In [1]: import numpy as np

In [2]: np.set_printoptions(suppress=True, linewidth=120)

In [3]: def rd(a):
   ...:     return np.round(a, 2) + 0
   ...: 

In [4]: m1 = np.array([[0, 9, 1], [0, 6, 6], [5, 9, 7], [1, 5, 1], [0, -9, -17]])

In [5]: x0 = np.array([-2, 0, -2])

In [6]: print((m1 * x0).sum(axis=1))
[ -2 -12 -24  -4  34]

In [7]: print(m1 @ np.ones(3))
[ 10.  12.  21.   7. -26.]

In [8]: print(np.linalg.norm(m1 @ x0) <= np.linalg.norm(m1, 2) * np.linalg.norm(x0) + 1e-9)
True

In [9]: print(m1 * x0)
[[  0   0  -2]
 [  0   0 -12]
 [-10   0 -14]
 [ -2   0  -2]
 [  0   0  34]]

In [10]: print(m1 @ np.eye(3)[1])
[ 9.  6.  9.  5. -9.]

In [11]: Y = np.array([[3, 4, 0, -2], [-3, -1, -5, 3], [-2, 0, -3, 4], [-2, -5, -4, -5]])

In [12]: feats = np.tril(Y)

In [13]: print(feats)
[[ 3  0  0  0]
 [-3 -1  0  0]
 [-2  0 -3  0]
 [-2 -5 -4 -5]]

In [14]: rng = np.random.default_rng(44)

In [15]: labels = rng.permutation(4)

In [16]: Y = feats[:, labels] * rng.choice([-1, 1], 4)

In [17]: print(Y)
[[ 0 -3  0  0]
 [-1  3  0  0]
 [ 0  2  3  0]
 [-5  2  4 -5]]

In [18]: Uu, _, Vh = np.linalg.svd(feats.T @ Y)

In [19]: print(rd(np.linalg.lstsq(feats, Y)[0]))
[[ 0. -1.  0.  0.]
 [ 1.  0.  0.  0.]
 [ 0.  0. -1.  0.]
 [ 0.  0.  0.  1.]]

In [20]: print(labels)
[1 0 2 3]

In [21]: r0 = np.array([-1, 2, 0, 0])

In [22]: Y = feats + np.outer(r0, np.eye(4)[1])

In [23]: print(Y)
[[ 3. -1.  0.  0.]
 [-3.  1.  0.  0.]
 [-2.  0. -3.  0.]
 [-2. -5. -4. -5.]]

In [24]: print(rd(np.linalg.det(Y) / np.linalg.det(feats)), rd(1 + np.linalg.solve(feats, r0)[1]))
0.0 0.0

In [25]: x0 = np.array([-3, 1, -2])

In [26]: rhs = m1 @ x0

In [27]: print(rd(np.linalg.pinv(m1) @ m1))
[[1. 0. 0.]
 [0. 1. 0.]
 [0. 0. 1.]]

In [28]: print(rd(np.linalg.lstsq(m1, rhs)[0]))
[-3.  1. -2.]

In [29]: print(rhs)
[  7  -6 -20   0  25]

In [30]: rhs = rhs + 0.1 * rng.normal(size=5)

In [31]: print(rd(rhs))
[  7.08  -5.94 -20.04  -0.1   25.04]

In [32]: beta, *_ = np.linalg.lstsq(m1, rhs)

In [33]: print(beta.round())
[-3.  1. -2.]

In [34]: print(rd(m1.T @ (rhs - m1 @ beta)))
[0. 0. 0.]

In [35]: print(rd(np.linalg.norm(rhs - m1 @ beta)))
0.13

In [36]: print([round(float(np.linalg.norm(np.linalg.solve(m1.T @ m1 + lam * np.eye(3), m1.T @ rhs))), 2) for lam in (0, 1, 10, 100)])
[3.76, 3.58, 2.62, 1.23]

In [37]: X = np.load("dump.npy")

In [38]: print(X)
[[  4.06  -1.59 -10.34  -9.23]
 [ -2.83   4.2   -2.85   8.49]
 [  4.99   0.6    4.53   5.29]
 [ -4.82  -0.58 -11.37  -0.11]
 [  6.26   5.73  -9.12   3.99]
 [  3.94   0.05  -7.32  24.44]
 [ -2.2    2.13   7.53  31.2 ]
 [ -1.83  -1.04  -2.7    5.31]
 [  1.1   -0.28   2.6  -13.2 ]
 [ -4.75  -1.73   4.05  14.44]
 [ -0.07   4.59  -1.82  -6.69]
 [  6.14  -0.21   3.25  11.25]
 [ -0.18  -7.97  -2.13  -4.96]
 [ -2.06   0.52   6.38  15.51]
 [  2.89  -4.04   7.64 -16.26]]

In [39]: x0 = np.array([0, 2, 2, 1])

In [40]: rhs = X @ x0

In [41]: print(rd(np.linalg.solve(X.T @ X, X.T @ rhs)))
[0. 2. 2. 1.]

In [42]: print(rd(np.linalg.lstsq(X, rhs)[0]))
[0. 2. 2. 1.]

In [43]: print(rd(np.linalg.pinv(X) @ X))
[[1. 0. 0. 0.]
 [0. 1. 0. 0.]
 [0. 0. 1. 0.]
 [0. 0. 0. 1.]]

In [44]: rhs = rhs + 0.3 * rng.normal(size=15)

In [45]: print(rd(rhs))
[-33.24  11.44  15.61 -24.23  -2.71  10.11  50.57  -2.4   -8.48  19.19  -0.9   17.55 -25.43  29.16  -8.88]

In [46]: beta, *_ = np.linalg.lstsq(X, rhs)

In [47]: print(rd(np.linalg.norm(rhs - X @ beta)))
0.52

In [48]: print([round(float(np.linalg.norm(np.linalg.solve(X.T @ X + lam * np.eye(4), X.T @ rhs))), 2) for lam in (0, 1, 10, 100)])
[3.03, 3.01, 2.91, 2.28]

In [49]: print(rd(X.T @ (rhs - X @ beta)))
[0. 0. 0. 0.]

In [50]: mat = np.load("layer1.npy")

In [51]: print(mat)
[[-0.9   1.    2.73  0.9 ]
 [-1.6   1.6   4.84  0.1 ]
 [-2.3  -0.2   6.94  0.5 ]
 [-0.5  -0.3   1.48 -0.7 ]
 [ 0.1   0.3  -0.36 -0.9 ]
 [-0.2   1.2   0.65 -0.4 ]
 [ 0.   -2.2  -0.01  0.3 ]
 [ 0.8  -1.   -2.38 -1.1 ]
 [-1.6   2.3   4.79 -1.  ]
 [-0.9   0.7   2.73  0.  ]
 [-0.1   0.1   0.29 -1.3 ]
 [-0.4   0.7   1.31 -1.2 ]
 [ 0.3  -0.6  -0.98  0.1 ]
 [-0.3   0.6   0.94  0.  ]
 [ 0.8   0.   -2.29 -0.5 ]
 [ 0.4  -1.5  -1.16  1.8 ]
 [-0.4   2.    1.16  0.4 ]
 [-0.8  -0.4   2.44  1.3 ]
 [-1.2  -0.1   3.55 -0.3 ]
 [-0.1   0.2   0.34  0.6 ]
 [ 0.5   0.3  -1.49  0.5 ]
 [-1.   -0.2   2.85 -0.1 ]
 [-0.8   1.5   2.43  0.4 ]
 [ 0.4  -0.4  -1.22 -0.3 ]
 [-1.1  -1.    3.33 -0.1 ]
 [ 1.9  -0.6  -5.66  0.1 ]
 [-0.7  -0.1   2.13 -0.4 ]]

In [52]: labels = mat[:, 3] > np.median(mat[:, 3])

In [53]: r0 = mat[labels].mean(axis=0) - mat[~labels].mean(axis=0)

In [54]: print(labels.astype(int))
[1 1 1 0 0 0 1 0 0 0 0 0 1 0 0 1 1 1 0 1 1 0 1 0 0 1 0]

In [55]: F = np.load("x.npy")

In [56]: print(F)
[[-1.   0.3  0.8  0.1]
 [ 0.   0.6  0.6  0.8]
 [-0.2 -1.9  0.1 -1.5]
 [ 0.9 -1.5  1.2  0.4]
 [ 0.   1.3  0.   1.3]]

In [57]: proj = F @ np.linalg.solve(F.T @ F, F.T)

In [58]: print(rd(proj @ F[:, 3]))
[ 0.1  0.8 -1.5  0.4  1.3]

In [59]: print(rd(np.trace(proj)))
4.0

In [60]: print(rd(proj))
[[ 0.91  0.22  0.15 -0.06  0.07]
 [ 0.22  0.44 -0.38  0.16 -0.16]
 [ 0.15 -0.38  0.74  0.11 -0.11]
 [-0.06  0.16  0.11  0.95  0.05]
 [ 0.07 -0.16 -0.11  0.05  0.95]]

In [61]: print(rd(np.diag(proj)))
[0.91 0.44 0.74 0.95 0.95]

In [62]: Y = F / np.sqrt((F ** 2).mean(axis=1, keepdims=True))

In [63]: print(rd(Y[4]))
[0.   1.41 0.   1.41]

In [64]: print(rd(np.linalg.norm(Y, axis=1)))
[2. 2. 2. 2. 2.]

In [65]: print(np.linalg.matrix_rank(F - F.mean(axis=1, keepdims=True)))
3

In [66]: M = np.load("w.npy")

In [67]: print(rd(M))
[[-1.38  3.32  3.48]
 [ 0.78 -1.42 -4.73]
 [-1.67  4.51  1.36]
 [-0.37  0.22  4.98]
 [ 0.12 -1.15  4.86]
 [-0.65  1.05  4.85]
 [ 1.63 -4.7   0.53]
 [ 1.25 -4.    2.73]
 [ 1.52 -4.54  1.46]
 [ 1.08 -3.6   3.3 ]
 [ 0.4  -0.31 -4.97]
 [ 1.68 -4.66 -0.67]
 [-1.24  2.87  3.9 ]
 [ 0.59 -0.85 -4.89]
 [ 1.16 -3.79  3.05]
 [-1.34  4.18 -2.39]
 [-1.6   4.16  2.27]
 [ 0.03 -0.89  4.92]
 [ 1.62 -4.22 -2.13]
 [-1.65  4.37  1.78]]

In [68]: Uu, s, Vh = np.linalg.svd(M)

In [69]: V = Vh[:(s > 1e-8).sum()]

In [70]: x0 = M[12] + -1 * M[0] + rng.integers(2) * np.eye(3)[0]

In [71]: print(rd(x0))
[ 1.13 -0.45  0.42]

In [72]: print(np.allclose(V.T @ V @ x0, x0))
False

In [73]: print(np.linalg.matrix_rank(np.vstack([M, x0])))
3

In [74]: print(rd(V.T @ V))
[[ 0.11 -0.31 -0.05]
 [-0.31  0.89 -0.02]
 [-0.05 -0.02  1.  ]]

In [75]: print(rd(np.linalg.norm(x0 - V.T @ V @ x0)))
0.94
